$ python -q
>>> import numpy as np
>>> np.set_printoptions(suppress=True, linewidth=200)
>>> W0 = np.array([[-6, -6, -1, -1, -4, -4, 0, 0, 0, 0, 0, -5],
...     [0, 0, 5, 5, 2, 2, 6, 6, 6, 6, 6, 1],
...     [-8, -8, -3, -3, -6, -6, -2, -2, -2, -2, -2, -7],
...     [-2, -2, 3, 3, 0, 0, 4, 4, 4, 4, 4, -1],
...     [0, 0, 5, 5, 2, 2, 6, 6, 6, 6, 6, 1]])
>>> W0
array([[-6, -6, -1, -1, -4, -4,  0,  0,  0,  0,  0, -5],
       [ 0,  0,  5,  5,  2,  2,  6,  6,  6,  6,  6,  1],
       [-8, -8, -3, -3, -6, -6, -2, -2, -2, -2, -2, -7],
       [-2, -2,  3,  3,  0,  0,  4,  4,  4,  4,  4, -1],
       [ 0,  0,  5,  5,  2,  2,  6,  6,  6,  6,  6,  1]])
>>> np.allclose(W0[:-1].T @ np.linalg.lstsq(W0[:-1].T, W0[-1])[0], W0[-1])
True
>>> np.round(np.trace(np.linalg.pinv(W0) @ W0), 1)
np.float64(2.0)
>>> np.abs(np.diag(np.linalg.qr(W0)[1])) > 1e-9
array([ True, False,  True, False, False])
>>> np.linalg.lstsq(W0[:-1].T, W0[-1])[2]
np.int32(2)
>>> rk = np.linalg.matrix_rank(W0)
>>> rk
np.int64(2)
>>> N = np.linalg.svd(W0)[2][rk:].T
>>> N.shape
(12, 10)
>>> np.round(N @ N.T, 1) + 0
array([[ 0.7, -0.3,  0. ,  0. , -0.2, -0.2,  0. ,  0. ,  0. ,  0. ,  0. , -0.2],
       [-0.3,  0.7,  0. ,  0. , -0.2, -0.2,  0. ,  0. ,  0. ,  0. ,  0. , -0.2],
       [ 0. ,  0. ,  0.9, -0.1, -0.1, -0.1, -0.1, -0.1, -0.1, -0.1, -0.1,  0. ],
       [ 0. ,  0. , -0.1,  0.9, -0.1, -0.1, -0.1, -0.1, -0.1, -0.1, -0.1,  0. ],
       [-0.2, -0.2, -0.1, -0.1,  0.9, -0.1,  0. ,  0. ,  0. ,  0. ,  0. , -0.2],
       [-0.2, -0.2, -0.1, -0.1, -0.1,  0.9,  0. ,  0. ,  0. ,  0. ,  0. , -0.2],
       [ 0. ,  0. , -0.1, -0.1,  0. ,  0. ,  0.8, -0.2, -0.2, -0.2, -0.2,  0. ],
       [ 0. ,  0. , -0.1, -0.1,  0. ,  0. , -0.2,  0.8, -0.2, -0.2, -0.2,  0. ],
       [ 0. ,  0. , -0.1, -0.1,  0. ,  0. , -0.2, -0.2,  0.8, -0.2, -0.2,  0. ],
       [ 0. ,  0. , -0.1, -0.1,  0. ,  0. , -0.2, -0.2, -0.2,  0.8, -0.2,  0. ],
       [ 0. ,  0. , -0.1, -0.1,  0. ,  0. , -0.2, -0.2, -0.2, -0.2,  0.8,  0. ],
       [-0.2, -0.2,  0. ,  0. , -0.2, -0.2,  0. ,  0. ,  0. ,  0. ,  0. ,  0.8]])
>>> [int(np.linalg.matrix_rank(np.delete(W0, i, axis=0))) for i in range(5)]
[2, 2, 2, 2, 2]
>>> arr = np.load("arr.npy")
>>> arr
array([[ 6.,  5.,  6.,  0.,  0.,  0.,  0.,  0.,  0.,  0.,  0.,  0.],
       [ 1.,  4., -2.,  0.,  0.,  0.,  0.,  0.,  0.,  0.,  0.,  0.],
       [-7., -4., -4.,  0.,  0.,  0.,  0.,  0.,  0.,  0.,  0.,  0.],
       [ 0.,  0.,  0., -2.,  0.,  2.,  1., -2.,  2.,  2., -1., -1.],
       [ 0.,  0.,  0.,  2., -2., -1., -2., -2.,  0.,  2.,  0.,  2.],
       [ 0.,  0.,  0.,  1., -1., -1., -2., -1.,  1., -1.,  2.,  0.],
       [ 0.,  0.,  0.,  0., -1.,  2.,  1.,  1.,  2.,  1., -1.,  2.],
       [ 0.,  0.,  0.,  1.,  2.,  1.,  2.,  2., -1.,  1.,  1.,  1.],
       [ 0.,  0.,  0., -1.,  1.,  2.,  0., -1.,  1., -1.,  0., -2.],
       [ 0.,  0.,  0.,  1., -1.,  1., -1., -1.,  0.,  1., -1.,  2.],
       [ 0.,  0.,  0.,  0., -1.,  2.,  1., -1.,  1.,  1., -1., -2.],
       [ 0.,  0.,  0.,  0.,  2., -2.,  1.,  1., -2.,  1., -1., -1.]])
>>> np.flatnonzero(np.linalg.matrix_power((arr != 0) + (arr.T != 0) + np.eye(12), 12)[5])
array([ 3,  4,  5,  6,  7,  8,  9, 10, 11])
>>> (np.linalg.matrix_power((arr != 0) + (arr.T != 0) + np.eye(12), 12) > 0).astype(int)
array([[1, 1, 1, 0, 0, 0, 0, 0, 0, 0, 0, 0],
       [1, 1, 1, 0, 0, 0, 0, 0, 0, 0, 0, 0],
       [1, 1, 1, 0, 0, 0, 0, 0, 0, 0, 0, 0],
       [0, 0, 0, 1, 1, 1, 1, 1, 1, 1, 1, 1],
       [0, 0, 0, 1, 1, 1, 1, 1, 1, 1, 1, 1],
       [0, 0, 0, 1, 1, 1, 1, 1, 1, 1, 1, 1],
       [0, 0, 0, 1, 1, 1, 1, 1, 1, 1, 1, 1],
       [0, 0, 0, 1, 1, 1, 1, 1, 1, 1, 1, 1],
       [0, 0, 0, 1, 1, 1, 1, 1, 1, 1, 1, 1],
       [0, 0, 0, 1, 1, 1, 1, 1, 1, 1, 1, 1],
       [0, 0, 0, 1, 1, 1, 1, 1, 1, 1, 1, 1],
       [0, 0, 0, 1, 1, 1, 1, 1, 1, 1, 1, 1]])
>>> arr.reshape(-1, 2)
array([[ 6.,  5.],
       [ 6.,  0.],
       [ 0.,  0.],
       [ 0.,  0.],
       [ 0.,  0.],
       [ 0.,  0.],
       [ 1.,  4.],
       [-2.,  0.],
       [ 0.,  0.],
       [ 0.,  0.],
       [ 0.,  0.],
       [ 0.,  0.],
       [-7., -4.],
       [-4.,  0.],
       [ 0.,  0.],
       [ 0.,  0.],
       [ 0.,  0.],
       [ 0.,  0.],
       [ 0.,  0.],
       [ 0., -2.],
       [ 0.,  2.],
       [ 1., -2.],
       [ 2.,  2.],
       [-1., -1.],
       [ 0.,  0.],
       [ 0.,  2.],
       [-2., -1.],
       [-2., -2.],
       [ 0.,  2.],
       [ 0.,  2.],
       [ 0.,  0.],
       [ 0.,  1.],
       [-1., -1.],
       [-2., -1.],
       [ 1., -1.],
       [ 2.,  0.],
       [ 0.,  0.],
       [ 0.,  0.],
       [-1.,  2.],
       [ 1.,  1.],
       [ 2.,  1.],
       [-1.,  2.],
       [ 0.,  0.],
       [ 0.,  1.],
       [ 2.,  1.],
       [ 2.,  2.],
       [-1.,  1.],
       [ 1.,  1.],
       [ 0.,  0.],
       [ 0., -1.],
       [ 1.,  2.],
       [ 0., -1.],
       [ 1., -1.],
       [ 0., -2.],
       [ 0.,  0.],
       [ 0.,  1.],
       [-1.,  1.],
       [-1., -1.],
       [ 0.,  1.],
       [-1.,  2.],
       [ 0.,  0.],
       [ 0.,  0.],
       [-1.,  2.],
       [ 1., -1.],
       [ 1.,  1.],
       [-1., -2.],
       [ 0.,  0.],
       [ 0.,  0.],
       [ 2., -2.],
       [ 1.,  1.],
       [-2.,  1.],
       [-1., -1.]])
>>> blk = arr.reshape(12, 2, -1)
>>> blk.transpose(1, 0, 2)
array([[[ 6.,  5.,  6.,  0.,  0.,  0.],
        [ 1.,  4., -2.,  0.,  0.,  0.],
        [-7., -4., -4.,  0.,  0.,  0.],
        [ 0.,  0.,  0., -2.,  0.,  2.],
        [ 0.,  0.,  0.,  2., -2., -1.],
        [ 0.,  0.,  0.,  1., -1., -1.],
        [ 0.,  0.,  0.,  0., -1.,  2.],
        [ 0.,  0.,  0.,  1.,  2.,  1.],
        [ 0.,  0.,  0., -1.,  1.,  2.],
        [ 0.,  0.,  0.,  1., -1.,  1.],
        [ 0.,  0.,  0.,  0., -1.,  2.],
        [ 0.,  0.,  0.,  0.,  2., -2.]],

       [[ 0.,  0.,  0.,  0.,  0.,  0.],
        [ 0.,  0.,  0.,  0.,  0.,  0.],
        [ 0.,  0.,  0.,  0.,  0.,  0.],
        [ 1., -2.,  2.,  2., -1., -1.],
        [-2., -2.,  0.,  2.,  0.,  2.],
        [-2., -1.,  1., -1.,  2.,  0.],
        [ 1.,  1.,  2.,  1., -1.,  2.],
        [ 2.,  2., -1.,  1.,  1.,  1.],
        [ 0., -1.,  1., -1.,  0., -2.],
        [-1., -1.,  0.,  1., -1.,  2.],
        [ 1., -1.,  1.,  1., -1., -2.],
        [ 1.,  1., -2.,  1., -1., -1.]]])
>>> (arr + arr.T) / 2
array([[ 6. ,  3. , -0.5,  0. ,  0. ,  0. ,  0. ,  0. ,  0. ,  0. ,  0. ,  0. ],
       [ 3. ,  4. , -3. ,  0. ,  0. ,  0. ,  0. ,  0. ,  0. ,  0. ,  0. ,  0. ],
       [-0.5, -3. , -4. ,  0. ,  0. ,  0. ,  0. ,  0. ,  0. ,  0. ,  0. ,  0. ],
       [ 0. ,  0. ,  0. , -2. ,  1. ,  1.5,  0.5, -0.5,  0.5,  1.5, -0.5, -0.5],
       [ 0. ,  0. ,  0. ,  1. , -2. , -1. , -1.5,  0. ,  0.5,  0.5, -0.5,  2. ],
       [ 0. ,  0. ,  0. ,  1.5, -1. , -1. ,  0. ,  0. ,  1.5,  0. ,  2. , -1. ],
       [ 0. ,  0. ,  0. ,  0.5, -1.5,  0. ,  1. ,  1.5,  1. ,  0. ,  0. ,  1.5],
       [ 0. ,  0. ,  0. , -0.5,  0. ,  0. ,  1.5,  2. , -1. ,  0. ,  0. ,  1. ],
       [ 0. ,  0. ,  0. ,  0.5,  0.5,  1.5,  1. , -1. ,  1. , -0.5,  0.5, -2. ],
       [ 0. ,  0. ,  0. ,  1.5,  0.5,  0. ,  0. ,  0. , -0.5,  1. ,  0. ,  1.5],
       [ 0. ,  0. ,  0. , -0.5, -0.5,  2. ,  0. ,  0. ,  0.5,  0. , -1. , -1.5],
       [ 0. ,  0. ,  0. , -0.5,  2. , -1. ,  1.5,  1. , -2. ,  1.5, -1.5, -1. ]])
>>> np.allclose(arr, arr.T)
False
>>> np.round(np.linalg.det(arr), 1)
np.float64(-2340.0)
>>> np.trace(arr)
np.float64(4.0)
>>> np.allclose(arr @ arr.T, arr.T @ arr)
False
>>> np.linalg.determinant(arr)
Traceback (most recent call last):
  File "<python-input-26>", line 1, in <module>
    np.linalg.determinant(arr)
    ^^^^^^^^^^^^^^^^^^^^^
AttributeError: module 'numpy.linalg' has no attribute 'determinant'
>>> np.round(np.linalg.matrix_power(arr, 3), 1)
array([[   6.,   91.,  -66.,    0.,    0.,    0.,    0.,    0.,    0.,    0.,    0.,    0.],
       [ 131.,  212.,   62.,    0.,    0.,    0.,    0.,    0.,    0.,    0.,    0.,    0.],
       [ -17., -158.,   34.,    0.,    0.,    0.,    0.,    0.,    0.,    0.,    0.,    0.],
       [   0.,    0.,    0.,  -43.,   40.,  -18.,   14.,   -9.,  -15.,  -32.,    5.,  -90.],
       [   0.,    0.,    0.,   26.,  -37.,  -24.,  -44.,    1.,   -1.,  -24.,   17.,   52.],
       [   0.,    0.,    0.,   18.,  -50.,    6.,  -45.,  -12.,   31.,  -37.,   28.,   33.],
       [   0.,    0.,    0.,   16.,  -12.,    1.,   -6.,   -9.,    4.,   16.,    5.,   12.],
       [   0.,    0.,    0.,   -9.,   12.,   12.,    2.,  -14.,    4.,   21.,  -23.,    2.],
       [   0.,    0.,    0.,  -42.,   21.,    8.,   13.,  -17.,    4.,  -31.,   -1.,  -85.],
       [   0.,    0.,    0.,    8.,  -13.,  -11.,   -9.,   -1.,  -10.,    1.,   -3.,   15.],
       [   0.,    0.,    0.,  -25.,   24.,   -6.,    0.,   -9.,    0.,  -39.,   14.,  -72.],
       [   0.,    0.,    0.,   -9.,   38.,  -14.,   24.,   14.,  -27.,   28.,  -26.,   -2.]])
>>> rng = np.random.default_rng(804)
>>> z = rng.permutation(12)
>>> z
array([ 1,  0,  6,  5,  9, 11,  2,  3,  8,  4, 10,  7])
>>> out = arr[z][:, z]
>>> np.round(np.sort(np.abs(np.linalg.eigvals(out))), 1) + 0
array([0. , 1.3, 1.7, 2.6, 2.6, 3.1, 3.1, 3.8, 3.8, 4.4, 5.1, 6.2])
>>> np.diag(out)
array([ 4.,  6.,  1., -1.,  1., -1., -4., -2.,  1., -2., -1.,  2.])
